>>> import numpy as np
>>> import numpy.linalg as la
>>> np.set_printoptions(precision=1, suppress=True, linewidth=100, floatmode="fixed")
>>> def tidy(a):
...     return np.round(a, 1) + 0
... 
>>> feats = np.loadtxt("test0.csv", delimiter=",")
>>> feats
array([[-2.0,  0.0, -2.0,  0.0, -2.0,  0.0],
       [-1.0, -2.0, -1.0, -2.0, -1.0, -2.0],
       [ 3.0,  2.0,  3.0,  2.0,  3.0,  2.0],
       [-2.0,  0.0, -2.0,  0.0, -2.0,  0.0],
       [-1.0, -2.0, -1.0, -2.0, -1.0, -2.0],
       [ 3.0,  2.0,  3.0,  2.0,  3.0,  2.0]])
>>> U, sig, Vt = la.svd(feats)
>>> np.argmax(sig[:-1] / (sig[1:] + 1e-6)) + 1
np.int64(2)
>>> A2 = U[:, :2] @ np.diag(sig[:2]) @ Vt[:2]
>>> tidy(A2)
array([[-2.0,  0.0, -2.0,  0.0, -2.0,  0.0],
       [-1.0, -2.0, -1.0, -2.0, -1.0, -2.0],
       [ 3.0,  2.0,  3.0,  2.0,  3.0,  2.0],
       [-2.0,  0.0, -2.0,  0.0, -2.0,  0.0],
       [-1.0, -2.0, -1.0, -2.0, -1.0, -2.0],
       [ 3.0,  2.0,  3.0,  2.0,  3.0,  2.0]])
>>> tidy(np.abs(feats - A2).max())
np.float64(0.0)
>>> la.matrix_rank(A2)
np.int64(2)
>>> la.matrix_rank(feats, rtol=0.05)
np.int64(2)
>>> (feats - feats.T) / 2
array([[ 0.0,  0.5, -2.5,  1.0, -0.5, -1.5],
       [-0.5,  0.0, -1.5, -1.0,  0.5, -2.0],
       [ 2.5,  1.5,  0.0,  2.0,  2.0, -0.5],
       [-1.0,  1.0, -2.0,  0.0,  0.0, -1.0],
       [ 0.5, -0.5, -2.0,  0.0,  0.0, -2.5],
       [ 1.5,  2.0,  0.5,  1.0,  2.5,  0.0]])
>>> feats.inv()
Traceback (most recent call last):
  File "<python-input-14>", line 1, in <module>
    feats.inv()
    ^^^^^^^^^
AttributeError: 'numpy.ndarray' object has no attribute 'inv'
>>> tidy(np.sort(np.abs(la.eigvals(feats))))
array([0.0, 0.0, 0.0, 0.0, 0.0, 0.0])
>>> tidy(np.abs(la.eigvals(feats)).max())
np.float64(0.0)
>>> rank = la.matrix_rank(feats)
>>> rank
np.int64(2)
>>> ns = la.svd(feats)[2][rank:].T
>>> [int(la.matrix_rank(np.delete(feats, i, axis=0))) for i in range(6)]
[2, 2, 2, 2, 2, 2]
>>> [int(la.matrix_rank(feats[:i])) for i in range(1, len(feats) + 1)]
[1, 2, 2, 2, 2, 2]
>>> X = np.array([[1, -1, 1, -1, 1, -1, 1, -1],
...     [1, 1, -1, -1, 1, 1, -1, -1],
...     [1, 1, 1, 1, 1, 1, 1, 1],
...     [1, 1, 1, 1, -1, -1, -1, -1],
...     [1, -1, -1, 1, 1, -1, -1, 1]])
>>> r0, g = X[2], X[3]
>>> r0 @ r0
np.int64(8)
>>> p = (r0 @ g) / (r0 @ r0) * r0
>>> la.matrix_rank(np.outer(r0, g))
np.int64(1)
>>> tidy(la.norm(r0 + g) ** 2 + la.norm(r0 - g) ** 2)
np.float64(32.0)
>>> arr = np.loadtxt("dump.csv", delimiter=",")
>>> arr
array([[ 0.0,  4.0,  0.0,  3.0,  2.0,  3.0,  5.0,  3.0,  4.0],
       [-5.0, -1.0, -5.0, -2.0, -3.0, -2.0,  0.0, -2.0, -1.0],
       [-5.0, -1.0, -5.0, -2.0, -3.0, -2.0,  0.0, -2.0, -1.0],
       [-2.0,  2.0, -2.0,  1.0,  0.0,  1.0,  3.0,  1.0,  2.0]])
>>> rank = la.matrix_rank(arr)
>>> rank
np.int64(2)
>>> ns = la.svd(arr)[2][rank:].T
>>> tidy(ns @ ns.T)
array([[ 0.6,  0.0, -0.4, -0.1, -0.2, -0.1,  0.1, -0.1,  0.0],
       [ 0.0,  0.8,  0.0, -0.1, -0.1, -0.1, -0.2, -0.1, -0.2],
       [-0.4,  0.0,  0.6, -0.1, -0.2, -0.1,  0.1, -0.1,  0.0],
       [-0.1, -0.1, -0.1,  0.9, -0.1, -0.1, -0.1, -0.1, -0.1],
       [-0.2, -0.1, -0.2, -0.1,  0.9, -0.1,  0.0, -0.1, -0.1],
       [-0.1, -0.1, -0.1, -0.1, -0.1,  0.9, -0.1, -0.1, -0.1],
       [ 0.1, -0.2,  0.1, -0.1,  0.0, -0.1,  0.7, -0.1, -0.2],
       [-0.1, -0.1, -0.1, -0.1, -0.1, -0.1, -0.1,  0.9, -0.1],
       [ 0.0, -0.2,  0.0, -0.1, -0.1, -0.1, -0.2, -0.1,  0.8]])
>>> la.matrix_rank(arr.T @ arr), la.matrix_rank(arr @ arr.T)
(np.int64(2), np.int64(2))
>>> [int(la.matrix_rank(arr[:i])) for i in range(1, len(arr) + 1)]
[1, 2, 2, 2]
>>> U, sig, Vt = la.svd(arr)
>>> np.argmax(sig[:-1] / (sig[1:] + 1e-6)) + 1
np.int64(2)
>>> A2 = U[:, :2] @ np.diag(sig[:2]) @ Vt[:2]
>>> la.matrix_rank(arr, rtol=0.05)
np.int64(2)
>>> la.cond(arr) > 100
np.True_
>>> tidy(la.norm(arr, 2) / la.norm(arr))
np.float64(0.8)
>>> [round(float(x), 1) for x in la.svd(arr, compute_uv=False)[:3]]
[13.1, 9.5, 0.0]
>>> rng = np.random.default_rng(426389)
>>> A2 = arr + rng.integers(-2, 3, (4, 2)) @ rng.integers(-2, 3, (2, 9))
>>> A2
array([[ 2.0,  3.0,  2.0,  2.0,  3.0,  4.0,  5.0,  3.0,  3.0],
       [-7.0,  2.0, -3.0, -1.0, -4.0, -3.0,  2.0, -6.0, -2.0],
       [-5.0,  1.0, -1.0, -2.0, -3.0, -2.0,  2.0, -6.0, -3.0],
       [-2.0,  1.0, -4.0,  1.0,  0.0,  1.0,  2.0,  3.0,  3.0]])
>>> A2 - arr
array([[ 2.0, -1.0,  2.0, -1.0,  1.0,  1.0,  0.0,  0.0, -1.0],
       [-2.0,  3.0,  2.0,  1.0, -1.0, -1.0,  2.0, -4.0, -1.0],
       [ 0.0,  2.0,  4.0,  0.0,  0.0,  0.0,  2.0, -4.0, -2.0],
       [ 0.0, -1.0, -2.0,  0.0,  0.0,  0.0, -1.0,  2.0,  1.0]])
>>> la.matrix_rank(A2 - arr, tol=1e-8)
np.int64(2)
>>> np.abs(A2 - arr).sum(axis=1)
array([ 9.0, 17.0, 14.0,  7.0])
>>> E = np.loadtxt("block19.csv", delimiter=",")
>>> E
array([[ -34.0,  -60.0,   14.0,  -10.0,   22.0,  -68.0,  -24.0,  -18.0,   42.0,   88.0,   50.0,
          24.0,   68.0],
       [  -1.0,  -17.0,   32.0,   -6.0,   -3.0,  -35.0,  -34.0,   -5.0,   10.0,   31.0,   21.0,
           5.0,   18.0],
       [ -24.0,  -42.0,    2.0,  -38.0,   48.0,  -62.0,  -16.0,  -48.0,   60.0,   80.0,   62.0,
          -6.0,   36.0],
       [   3.0,  -36.0,   56.0,  -17.0,  -12.0,  -71.0,  -49.0,  -12.0,    3.0,   41.0,   23.0,
           3.0,   33.0],
       [ -30.0,  -25.0,  -20.0,    5.0,   25.0,  -10.0,    5.0,   -5.0,   35.0,   50.0,   30.0,
          20.0,   35.0],
       [ -16.0,  -72.0,   29.0,  -34.0,    7.0, -101.0,  -15.0,  -33.0,   12.0,   61.0,   26.0,
           3.0,   65.0],
       [  -6.0,  -36.0,   45.0,   28.0,  -45.0,  -39.0,  -33.0,   35.0,  -30.0,   19.0,  -12.0,
          37.0,   51.0],
       [ -32.0,  -51.0,    8.0,  -19.0,   35.0,  -62.0,  -23.0,  -29.0,   54.0,   89.0,   59.0,
          14.0,   55.0],
       [ -23.0,  -42.0,   48.0,   19.0,  -10.0,  -51.0,  -61.0,   16.0,   24.0,   78.0,   42.0,
          41.0,   61.0],
       [ -12.0,  -13.0,   17.0,  -15.0,   28.0,  -29.0,  -36.0,  -22.0,   47.0,   59.0,   52.0,
           1.0,   14.0],
       [ -21.0,  -46.0,   22.0,   -3.0,    4.0,  -55.0,  -25.0,   -6.0,   20.0,   60.0,   30.0,
          21.0,   53.0]])
>>> np.argsort(-la.norm(E, axis=0).round(6), kind="stable")[:3]
array([ 9,  5, 12])
>>> np.abs(np.diag(la.qr(E)[1])) > 1e-9
array([ True,  True,  True,  True, False, False, False, False, False, False, False])
>>> tidy(E @ la.pinv(E) @ E)
array([[ -34.0,  -60.0,   14.0,  -10.0,   22.0,  -68.0,  -24.0,  -18.0,   42.0,   88.0,   50.0,
          24.0,   68.0],
       [  -1.0,  -17.0,   32.0,   -6.0,   -3.0,  -35.0,  -34.0,   -5.0,   10.0,   31.0,   21.0,
           5.0,   18.0],
       [ -24.0,  -42.0,    2.0,  -38.0,   48.0,  -62.0,  -16.0,  -48.0,   60.0,   80.0,   62.0,
          -6.0,   36.0],
       [   3.0,  -36.0,   56.0,  -17.0,  -12.0,  -71.0,  -49.0,  -12.0,    3.0,   41.0,   23.0,
           3.0,   33.0],
       [ -30.0,  -25.0,  -20.0,    5.0,   25.0,  -10.0,    5.0,   -5.0,   35.0,   50.0,   30.0,
          20.0,   35.0],
       [ -16.0,  -72.0,   29.0,  -34.0,    7.0, -101.0,  -15.0,  -33.0,   12.0,   61.0,   26.0,
           3.0,   65.0],
       [  -6.0,  -36.0,   45.0,   28.0,  -45.0,  -39.0,  -33.0,   35.0,  -30.0,   19.0,  -12.0,
          37.0,   51.0],
       [ -32.0,  -51.0,    8.0,  -19.0,   35.0,  -62.0,  -23.0,  -29.0,   54.0,   89.0,   59.0,
          14.0,   55.0],
       [ -23.0,  -42.0,   48.0,   19.0,  -10.0,  -51.0,  -61.0,   16.0,   24.0,   78.0,   42.0,
          41.0,   61.0],
       [ -12.0,  -13.0,   17.0,  -15.0,   28.0,  -29.0,  -36.0,  -22.0,   47.0,   59.0,   52.0,
           1.0,   14.0],
       [ -21.0,  -46.0,   22.0,   -3.0,    4.0,  -55.0,  -25.0,   -6.0,   20.0,   60.0,   30.0,
          21.0,   53.0]])
>>> np.unique(E.round(6), axis=0).shape
(11, 13)
>>> tidy(np.trace(la.pinv(E) @ E))
np.float64(4.0)
>>> np.allclose(E[:-1].T @ la.lstsq(E[:-1].T, E[-1])[0], E[-1])
True
